$ python -q
>>> import numpy as np
>>> import numpy.linalg as la
>>> np.set_printoptions(precision=3, suppress=True, linewidth=140)
>>> feats = np.load("run5.npy")
>>> print(feats)
[[0.053 0.158 0.    0.158 0.    0.105 0.105 0.053 0.053 0.158 0.158]
 [0.048 0.095 0.048 0.143 0.095 0.048 0.143 0.048 0.143 0.143 0.048]
 [0.111 0.    0.222 0.111 0.111 0.111 0.    0.111 0.111 0.111 0.   ]
 [0.087 0.087 0.043 0.13  0.13  0.043 0.043 0.13  0.13  0.087 0.087]
 [0.077 0.231 0.154 0.077 0.077 0.154 0.    0.077 0.    0.154 0.   ]
 [0.    0.13  0.087 0.    0.043 0.13  0.13  0.087 0.13  0.13  0.13 ]
 [0.071 0.214 0.071 0.214 0.    0.    0.071 0.071 0.071 0.071 0.143]
 [0.231 0.    0.    0.077 0.    0.    0.154 0.308 0.    0.154 0.077]
 [0.087 0.13  0.043 0.087 0.13  0.087 0.13  0.043 0.043 0.13  0.087]
 [0.167 0.    0.083 0.25  0.    0.167 0.167 0.    0.    0.167 0.   ]
 [0.    0.182 0.    0.091 0.    0.091 0.091 0.273 0.091 0.091 0.091]]
>>> vec = np.array([1, 1, -2, 3, 2, 3, -3, -1, 2, -1, -3])
>>> print(np.einsum("ij,j->i", feats, vec))
[ 0.105  0.333  0.556  0.522  0.615 -0.304  0.143 -0.692  0.174  0.583  0.   ]
>>> print(np.sign((feats @ vec).round(6)))
[ 1.  1.  1.  1.  1. -1.  1. -1.  1.  1.  0.]
>>> print(feats @ vec)
[ 0.105  0.333  0.556  0.522  0.615 -0.304  0.143 -0.692  0.174  0.583  0.   ]
>>> print(round(np.trace(feats), 3))
1.388
>>> print(round(float(la.det(feats)), 3))
0.0
>>> print(np.sort(np.abs(la.eigvals(feats))))
[0.06  0.06  0.134 0.134 0.15  0.15  0.179 0.179 0.181 0.312 1.   ]
>>> rng = np.random.default_rng(15)
>>> labels = rng.permutation(11)
>>> A2 = feats[:, labels] * rng.choice([-1, 1], 11)
>>> print(A2)
[[-0.105  0.158  0.105 -0.053 -0.     0.053 -0.053 -0.158  0.    -0.158  0.158]
 [-0.048  0.143  0.143 -0.048 -0.048  0.143 -0.048 -0.048  0.095 -0.143  0.095]
 [-0.111  0.111  0.    -0.111 -0.222  0.111 -0.111 -0.     0.111 -0.111  0.   ]
 [-0.043  0.13   0.043 -0.087 -0.043  0.13  -0.13  -0.087  0.13  -0.087  0.087]
 [-0.154  0.077  0.    -0.077 -0.154  0.    -0.077 -0.     0.077 -0.154  0.231]
 [-0.13   0.     0.13  -0.    -0.087  0.13  -0.087 -0.13   0.043 -0.13   0.13 ]
 [-0.     0.214  0.071 -0.071 -0.071  0.071 -0.071 -0.143  0.    -0.071  0.214]
 [-0.     0.077  0.154 -0.231 -0.     0.    -0.308 -0.077  0.    -0.154  0.   ]
 [-0.087  0.087  0.13  -0.087 -0.043  0.043 -0.043 -0.087  0.13  -0.13   0.13 ]
 [-0.167  0.25   0.167 -0.167 -0.083  0.    -0.    -0.     0.    -0.167  0.   ]
 [-0.091  0.091  0.091 -0.    -0.     0.091 -0.273 -0.091  0.    -0.091  0.182]]
>>> U, _, Vh = la.svd(feats.T @ A2)
>>> print(np.round(la.lstsq(feats, A2)[0], 3) + 0)
[[ 0.  0.  0. -1.  0.  0.  0.  0.  0.  0.  0.]
 [ 0.  0.  0.  0.  0.  0.  0.  0.  0.  0.  1.]
 [ 0.  0.  0.  0. -1.  0.  0.  0.  0.  0.  0.]
 [ 0.  1.  0.  0.  0.  0.  0.  0.  0.  0.  0.]
 [ 0.  0.  0.  0.  0.  0.  0.  0.  1.  0.  0.]
 [-1.  0.  0.  0.  0.  0.  0.  0.  0.  0.  0.]
 [ 0.  0.  1.  0.  0.  0.  0.  0.  0.  0.  0.]
 [ 0.  0.  0.  0.  0.  0. -1.  0.  0.  0.  0.]
 [ 0.  0.  0.  0.  0.  1.  0.  0.  0.  0.  0.]
 [ 0.  0.  0.  0.  0.  0.  0.  0.  0. -1.  0.]
 [ 0.  0.  0.  0.  0.  0.  0. -1.  0.  0.  0.]]
>>> print(np.round(U @ Vh, 3) + 0)
[[ 0.  0.  0. -1.  0.  0.  0.  0.  0.  0.  0.]
 [ 0.  0.  0.  0.  0.  0.  0.  0.  0.  0.  1.]
 [ 0.  0.  0.  0. -1.  0.  0.  0.  0.  0.  0.]
 [ 0.  1.  0.  0.  0.  0.  0.  0.  0.  0.  0.]
 [ 0.  0.  0.  0.  0.  0.  0.  0.  1.  0.  0.]
 [-1.  0.  0.  0.  0.  0.  0.  0.  0.  0.  0.]
 [ 0.  0.  1.  0.  0.  0.  0.  0.  0.  0.  0.]
 [ 0.  0.  0.  0.  0.  0. -1.  0.  0.  0.  0.]
 [ 0.  0.  0.  0.  0.  1.  0.  0.  0.  0.  0.]
 [ 0.  0.  0.  0.  0.  0.  0.  0.  0. -1.  0.]
 [ 0.  0.  0.  0.  0.  0.  0. -1.  0.  0.  0.]]
>>> Q, R = la.qr(A2)
>>> print(round(float(abs(R[0, 0])), 3), round(la.norm(A2[:, 0]), 3))
0.334 0.334
>>> print(np.allclose(R.T @ R, A2.T @ A2))
True
>>> print(Q.shape, R.shape)
(11, 11) (11, 11)
>>> print(np.round(Q @ R, 3) + 0)
[[-0.105  0.158  0.105 -0.053  0.     0.053 -0.053 -0.158  0.    -0.158  0.158]
 [-0.048  0.143  0.143 -0.048 -0.048  0.143 -0.048 -0.048  0.095 -0.143  0.095]
 [-0.111  0.111  0.    -0.111 -0.222  0.111 -0.111  0.     0.111 -0.111  0.   ]
 [-0.043  0.13   0.043 -0.087 -0.043  0.13  -0.13  -0.087  0.13  -0.087  0.087]
 [-0.154  0.077  0.    -0.077 -0.154  0.    -0.077  0.     0.077 -0.154  0.231]
 [-0.13   0.     0.13   0.    -0.087  0.13  -0.087 -0.13   0.043 -0.13   0.13 ]
 [ 0.     0.214  0.071 -0.071 -0.071  0.071 -0.071 -0.143  0.    -0.071  0.214]
 [ 0.     0.077  0.154 -0.231  0.     0.    -0.308 -0.077  0.    -0.154  0.   ]
 [-0.087  0.087  0.13  -0.087 -0.043  0.043 -0.043 -0.087  0.13  -0.13   0.13 ]
 [-0.167  0.25   0.167 -0.167 -0.083  0.     0.     0.     0.    -0.167  0.   ]
 [-0.091  0.091  0.091  0.     0.     0.091 -0.273 -0.091  0.    -0.091  0.182]]
>>> m1 = np.loadtxt("data.csv", delimiter=",")
>>> print(m1)
[[ 3. 12. 14. 14. 12.  0. 12. 16.  6.  4. 16.  2. 18. 12.  4.  6.]
 [12. 35. 42. 42. 36.  0. 36. 48. 18. 12. 48.  6. 54. 36. 12. 18.]
 [14. 42. 48. 49. 42.  0. 42. 56. 21. 14. 56.  7. 63. 42. 14. 21.]
 [14. 42. 49. 48. 42.  0. 42. 56. 21. 14. 56.  7. 63. 42. 14. 21.]
 [12. 36. 42. 42. 35.  0. 36. 48. 18. 12. 48.  6. 54. 36. 12. 18.]
 [ 0.  0.  0.  0.  0. -1.  0.  0.  0.  0.  0.  0.  0.  0.  0.  0.]
 [12. 36. 42. 42. 36.  0. 35. 48. 18. 12. 48.  6. 54. 36. 12. 18.]
 [16. 48. 56. 56. 48.  0. 48. 63. 24. 16. 64.  8. 72. 48. 16. 24.]
 [ 6. 18. 21. 21. 18.  0. 18. 24.  8.  6. 24.  3. 27. 18.  6.  9.]
 [ 4. 12. 14. 14. 12.  0. 12. 16.  6.  3. 16.  2. 18. 12.  4.  6.]
 [16. 48. 56. 56. 48.  0. 48. 64. 24. 16. 63.  8. 72. 48. 16. 24.]
 [ 2.  6.  7.  7.  6.  0.  6.  8.  3.  2.  8.  0.  9.  6.  2.  3.]
 [18. 54. 63. 63. 54.  0. 54. 72. 27. 18. 72.  9. 80. 54. 18. 27.]
 [12. 36. 42. 42. 36.  0. 36. 48. 18. 12. 48.  6. 54. 35. 12. 18.]
 [ 4. 12. 14. 14. 12.  0. 12. 16.  6.  4. 16.  2. 18. 12.  3.  6.]
 [ 6. 18. 21. 21. 18.  0. 18. 24.  9.  6. 24.  3. 27. 18.  6.  8.]]
>>> A2 = m1 / np.sqrt((m1 ** 2).mean(axis=1, keepdims=True))
>>> print(A2[8])
[0.365 1.095 1.278 1.278 1.095 0.    1.095 1.46  0.487 0.365 1.46  0.183 1.643 1.095 0.365 0.548]
>>> print(la.norm(A2, axis=1))
[4. 4. 4. 4. 4. 4. 4. 4. 4. 4. 4. 4. 4. 4. 4. 4.]
>>> print(np.all(la.eigvalsh(m1) > 0))
False
>>> print([round(float(la.det(m1[:i, :i])), 2) + 0 for i in range(1, 17)])
[3.0, -39.0, 88.0, -137.0, 173.0, -173.0, 209.0, -273.0, 282.0, -286.0, 350.0, -351.0, 432.0, -468.0, 472.0, -481.0]
>>> print(round(la.eigvalsh(m1).min(), 3))
-1.0
>>> ev, evecs = la.eigh(m1)
>>> vec = np.array([0, -2, 0, -2, 0, -2, 1, -1, 1, 2, 2, 1, -3, -1, 2, -3])
>>> print(np.round(vec @ m1 @ vec / (vec @ vec), 3), round(float(ev[0]), 3), np.round(ev[-1], 3))
36.532 -1.0 481.0
>>> print(vec @ m1 @ vec)
1717.0
>>> print(la.eigvalsh(m1[1:, 1:]))
[ -1.  -1.  -1.  -1.  -1.  -1.  -1.  -1.  -1.  -1.  -1.  -1.  -1.  -1. 477.]
>>> print(np.abs(m1).sum(axis=1).max(), round(float(np.abs(ev).max()), 3))
683.0 481.0
>>> print((np.sign(evecs[:, -1].round(6)) == np.sign(evecs[0, -1].round(6))).astype(int))
[1 1 1 1 1 0 1 1 1 1 1 1 1 1 1 1]
>>> data = np.load("block4.npy")
>>> print(data)
[[  2   2   4   7  -6   3   3   1   2]
 [ 18   5  17   2   4   0   6   9   2]
 [-21   3  -8   7  -2   5   2   0   7]
 [  3  24  18  27  12  15  18  18  24]
 [ -7  -4  -7  -7   2  -3  -4  -3  -3]
 [ -3  19  11  23   8  13  14  13  20]
 [ -1   5  -8  13  -2   7   0  -6   5]
 [  0   3  -6  12  -6   6   0  -6   3]
 [  5  -5   5 -13   4  -7  -2   3  -6]
 [  6 -10   1 -11  -8  -7  -5  -4 -11]
 [  3  23  20  23  14  13  18  20  23]]
>>> U, s, Vh = la.svd(data)
>>> print(s.round(3) + 0)
[96.401 42.062 22.332 10.432  0.     0.     0.     0.     0.   ]
>>> A2 = U[:, :4] @ np.diag(s[:4]) @ Vh[:4]
>>> print(la.matrix_rank(data, rtol=0.05))
4
